% python3 -q
>>> import numpy as np
>>> np.set_printoptions(suppress=True, linewidth=100)
>>> rnd = lambda a: np.round(a, 4) + 0
>>> J = np.loadtxt("layer16.csv", delimiter=",")
>>> J
array([[21., -2.,  1., -3.,  2.,  3., -2., -2.],
       [ 3., 11., -3.,  3.,  0., -1., -1., -3.],
       [ 3., -3., 30.,  3., -3.,  1.,  3., -1.],
       [-2., -1., -2., 13.,  0., -3.,  0., -3.],
       [ 0., -1., -2., -3., 27., -3., -1.,  1.],
       [-1., -2., -1.,  1., -2., 31., -3.,  2.],
       [-3.,  2.,  3., -1.,  3.,  0., 21.,  0.],
       [ 0., -2., -1., -1., -1.,  1.,  3., 13.]])
>>> th = np.radians(64)
>>> R = np.eye(8)
>>> R[1, 1] = R[2, 2] = np.cos(th)
>>> R[1, 2], R[2, 1] = -np.sin(th), np.sin(th)
>>> rnd(R)
array([[ 1.    ,  0.    ,  0.    ,  0.    ,  0.    ,  0.    ,  0.    ,  0.    ],
       [ 0.    ,  0.4384, -0.8988,  0.    ,  0.    ,  0.    ,  0.    ,  0.    ],
       [ 0.    ,  0.8988,  0.4384,  0.    ,  0.    ,  0.    ,  0.    ,  0.    ],
       [ 0.    ,  0.    ,  0.    ,  1.    ,  0.    ,  0.    ,  0.    ,  0.    ],
       [ 0.    ,  0.    ,  0.    ,  0.    ,  1.    ,  0.    ,  0.    ,  0.    ],
       [ 0.    ,  0.    ,  0.    ,  0.    ,  0.    ,  1.    ,  0.    ,  0.    ],
       [ 0.    ,  0.    ,  0.    ,  0.    ,  0.    ,  0.    ,  1.    ,  0.    ],
       [ 0.    ,  0.    ,  0.    ,  0.    ,  0.    ,  0.    ,  0.    ,  1.    ]])
>>> other = J @ R.T
>>> rnd(np.abs(other - J).max(axis=0))
array([ 0.    , 25.2789, 19.5452,  0.    ,  0.    ,  0.    ,  0.    ,  0.    ])
>>> np.allclose(np.linalg.norm(J, axis=1), np.linalg.norm(other, axis=1))
True
>>> rnd(np.linalg.svd(J, compute_uv=False)), rnd(np.linalg.svd(other, compute_uv=False))
(array([33.4176, 31.7265, 26.4304, 23.7281, 18.3253, 15.7097, 11.1592,  9.1632]), array([33.4176, 31.7265, 26.4304, 23.7281, 18.3253, 15.7097, 11.1592,  9.1632]))
>>> def softmax(z):
...     e = np.exp(z - z.max(axis=-1, keepdims=True))
...     return e / e.sum(axis=-1, keepdims=True)
... 
>>> rnd(softmax(10 * J[7]))
array([0., 0., 0., 0., 0., 0., 0., 1.])
>>> rnd(softmax(J[7]))
array([0.    , 0.    , 0.    , 0.    , 0.    , 0.    , 0.    , 0.9999])
>>> att = J @ J.T / np.sqrt(8)
>>> rnd(softmax(att + np.triu(np.full(att.shape, -np.inf), 1)))
array([[1., 0., 0., 0., 0., 0., 0., 0.],
       [0., 1., 0., 0., 0., 0., 0., 0.],
       [0., 0., 1., 0., 0., 0., 0., 0.],
       [0., 0., 0., 1., 0., 0., 0., 0.],
       [0., 0., 0., 0., 1., 0., 0., 0.],
       [0., 0., 0., 0., 0., 1., 0., 0.],
       [0., 0., 0., 0., 0., 0., 1., 0.],
       [0., 0., 0., 0., 0., 0., 0., 1.]])
>>> rnd(softmax(att))
array([[1., 0., 0., 0., 0., 0., 0., 0.],
       [0., 1., 0., 0., 0., 0., 0., 0.],
       [0., 0., 1., 0., 0., 0., 0., 0.],
       [0., 0., 0., 1., 0., 0., 0., 0.],
       [0., 0., 0., 0., 1., 0., 0., 0.],
       [0., 0., 0., 0., 0., 1., 0., 0.],
       [0., 0., 0., 0., 0., 0., 1., 0.],
       [0., 0., 0., 0., 0., 0., 0., 1.]])
>>> f = np.array([-2, 2, 2, 3, 2, 1, 1, 0])
>>> other = J + np.outer(f, np.eye(8)[7])
>>> other
array([[21., -2.,  1., -3.,  2.,  3., -2., -4.],
       [ 3., 11., -3.,  3.,  0., -1., -1., -1.],
       [ 3., -3., 30.,  3., -3.,  1.,  3.,  1.],
       [-2., -1., -2., 13.,  0., -3.,  0.,  0.],
       [ 0., -1., -2., -3., 27., -3., -1.,  3.],
       [-1., -2., -1.,  1., -2., 31., -3.,  3.],
       [-3.,  2.,  3., -1.,  3.,  0., 21.,  1.],
       [ 0., -2., -1., -1., -1.,  1.,  3., 13.]])
>>> rnd(np.linalg.det(other) / np.linalg.det(J)), rnd(1 + np.linalg.solve(J, f)[7])
(np.float64(1.0552), np.float64(1.0552))
>>> np.linalg.matrix_rank(np.linalg.inv(other) - np.linalg.inv(J), tol=1e-8)
np.int64(1)
>>> other = J / np.linalg.norm(J, axis=1, keepdims=True)
>>> gram = other @ other.T
>>> rnd(np.linalg.norm(other, axis=1))
array([1., 1., 1., 1., 1., 1., 1., 1.])
>>> M = np.diag(20 * np.array([1, 2, 2, 1, -1, 1])) + np.array([[-1, -1, 2, -2, 1, 1],
...     [-2, 2, -1, 2, 1, 1],
...     [-1, -1, 2, 0, 2, 0],
...     [2, -2, 0, -1, 0, 0],
...     [2, 2, 2, -2, -2, -2],
...     [-1, 0, 0, -2, -2, -2]])
>>> M
array([[ 19,  -1,   2,  -2,   1,   1],
       [ -2,  42,  -1,   2,   1,   1],
       [ -1,  -1,  42,   0,   2,   0],
       [  2,  -2,   0,  19,   0,   0],
       [  2,   2,   2,  -2, -22,  -2],
       [ -1,   0,   0,  -2,  -2,  18]])
>>> other = np.linalg.inv(M)
>>> rnd(M @ other)
array([[1., 0., 0., 0., 0., 0.],
       [0., 1., 0., 0., 0., 0.],
       [0., 0., 1., 0., 0., 0.],
       [0., 0., 0., 1., 0., 0.],
       [0., 0., 0., 0., 1., 0.],
       [0., 0., 0., 0., 0., 1.]])
>>> rnd(np.linalg.det(M) * np.linalg.det(other))
np.float64(1.0)
>>> other = M / np.sqrt((M ** 2).mean(axis=1, keepdims=True))
>>> np.linalg.matrix_rank(other) == np.linalg.matrix_rank(M)
np.True_
>>> rnd(np.linalg.norm(other, axis=1))
array([2.4495, 2.4495, 2.4495, 2.4495, 2.4495, 2.4495])
>>> X = np.loadtxt("m.csv", delimiter=",")
>>> rnd(X)
array([[ 0.3256,  0.9455,  0.    ,  0.    ,  0.    ,  0.    ,  0.    ,  0.    ,  0.    ],
       [-0.9455,  0.3256,  0.    ,  0.    ,  0.    ,  0.    ,  0.    ,  0.    ,  0.    ],
       [ 0.    ,  0.    ,  1.    ,  0.    ,  0.    ,  0.    ,  0.    ,  0.    ,  0.    ],
       [ 0.    ,  0.    ,  0.    ,  1.    ,  0.    ,  0.    ,  0.    ,  0.    ,  0.    ],
       [ 0.    ,  0.    ,  0.    ,  0.    ,  1.    ,  0.    ,  0.    ,  0.    ,  0.    ],
       [ 0.    ,  0.    ,  0.    ,  0.    ,  0.    ,  1.    ,  0.    ,  0.    ,  0.    ],
       [ 0.    ,  0.    ,  0.    ,  0.    ,  0.    ,  0.    ,  1.    ,  0.    ,  0.    ],
       [ 0.    ,  0.    ,  0.    ,  0.    ,  0.    ,  0.    ,  0.    ,  1.    ,  0.    ],
       [ 0.    ,  0.    ,  0.    ,  0.    ,  0.    ,  0.    ,  0.    ,  0.    ,  1.    ]])
>>> # splits into 8 blocks
>>> vec = np.array([2, 3, 2, 2, 0, 3, 2, 0, 2])
>>> y = X @ vec
>>> rnd(y)
array([ 3.4877, -0.9143,  2.    ,  2.    ,  0.    ,  3.    ,  2.    ,  0.    ,  2.    ])
>>> rnd(np.linalg.solve(X, y))
array([2., 3., 2., 2., 0., 3., 2., 0., 2.])
>>> rnd(np.linalg.solve(X, X[:, 5]))
array([0., 0., 0., 0., 0., 1., 0., 0., 0.])
>>> rnd(np.linalg.solve(X.T, X[1]))
array([0., 1., 0., 0., 0., 0., 0., 0., 0.])
>>> rnd(np.linalg.solve(X, -3 * y))
array([-6., -9., -6., -6.,  0., -9., -6.,  0., -6.])
>>> rnd(np.linalg.solve(X, y + X[:, 1]))
array([2., 4., 2., 2., 0., 3., 2., 0., 2.])
>>> T = np.stack([X, 2 * X, X[::-1]])
>>> np.linalg.matrix_rank(T.reshape(3, -1))
np.int64(2)
>>> rnd(np.linalg.det(T))
array([  1., 512.,   1.])
>>> rnd(T.sum(axis=0))
array([[ 0.9767,  2.8366,  0.    ,  0.    ,  0.    ,  0.    ,  0.    ,  0.    ,  1.    ],
       [-2.8366,  0.9767,  0.    ,  0.    ,  0.    ,  0.    ,  0.    ,  1.    ,  0.    ],
       [ 0.    ,  0.    ,  3.    ,  0.    ,  0.    ,  0.    ,  1.    ,  0.    ,  0.    ],
       [ 0.    ,  0.    ,  0.    ,  3.    ,  0.    ,  1.    ,  0.    ,  0.    ,  0.    ],
       [ 0.    ,  0.    ,  0.    ,  0.    ,  4.    ,  0.    ,  0.    ,  0.    ,  0.    ],
       [ 0.    ,  0.    ,  0.    ,  1.    ,  0.    ,  3.    ,  0.    ,  0.    ,  0.    ],
       [ 0.    ,  0.    ,  1.    ,  0.    ,  0.    ,  0.    ,  3.    ,  0.    ,  0.    ],
       [-0.9455,  0.3256,  0.    ,  0.    ,  0.    ,  0.    ,  0.    ,  3.    ,  0.    ],
       [ 0.3256,  0.9455,  0.    ,  0.    ,  0.    ,  0.    ,  0.    ,  0.    ,  3.    ]])
>>> other = np.array([[-3, 0, 3, 3], [0, 1, 2, 2], [-2, -2, 2, 0]])
>>> A = other.T @ other
>>> A
array([[ 13,   4, -13,  -9],
       [  4,   5,  -2,   2],
       [-13,  -2,  17,  13],
       [ -9,   2,  13,  13]])
>>> # looks like rank 3
>>> rnd(np.trace(np.linalg.pinv(A) @ A))
np.float64(3.0)
>>> rnd(A @ np.linalg.pinv(A) @ A)
array([[ 13.,   4., -13.,  -9.],
       [  4.,   5.,  -2.,   2.],
       [-13.,  -2.,  17.,  13.],
       [ -9.,   2.,  13.,  13.]])
>>> np.allclose(A[:-1].T @ np.linalg.lstsq(A[:-1].T, A[-1])[0], A[-1])
True
>>> np.unique(A.round(6), axis=0).shape
(4, 4)
>>> np.abs(np.diag(np.linalg.qr(A)[1])) > 1e-9
array([ True,  True,  True, False])
>>> rk = np.linalg.matrix_rank(A)
>>> rk
np.int64(3)
>>> ns = np.linalg.svd(A)[2][rk:].T
>>> [int(np.linalg.matrix_rank(A[:i])) for i in range(1, len(A) + 1)]
[1, 2, 3, 3]
>>> rnd(A @ ns)
array([[0.],
       [0.],
       [0.],
       [0.]])
>>> evals, V = np.linalg.eigh(A)
>>> vec = np.array([3, 0, 3, 1])
>>> rnd(np.linalg.eigvalsh(A[1:, 1:]))
array([ 0.1922,  6.6528, 28.155 ])
>>> vec @ A @ vec
np.int64(73)
>>> rnd(vec @ A @ vec / (vec @ vec)), rnd(evals[0]), rnd(evals[-1])
(np.float64(3.8421), np.float64(0.0), np.float64(38.2273))
>>> vec = np.array([2, 2, 2, 0])
>>> h = np.maximum(A @ vec, 0)
>>> h
array([ 8, 14,  4, 12])
>>> rnd(np.tanh(A @ vec))
array([1.    , 1.    , 0.9993, 1.    ])
>>> np.flatnonzero(h > 1e-9)
array([0, 1, 2, 3])
>>> np.maximum(A @ vec, 0) - np.maximum(-A @ vec, 0)
array([ 8, 14,  4, 12])
>>> A * (h > 1e-9)[:, None]
array([[ 13,   4, -13,  -9],
       [  4,   5,  -2,   2],
       [-13,  -2,  17,  13],
       [ -9,   2,  13,  13]])
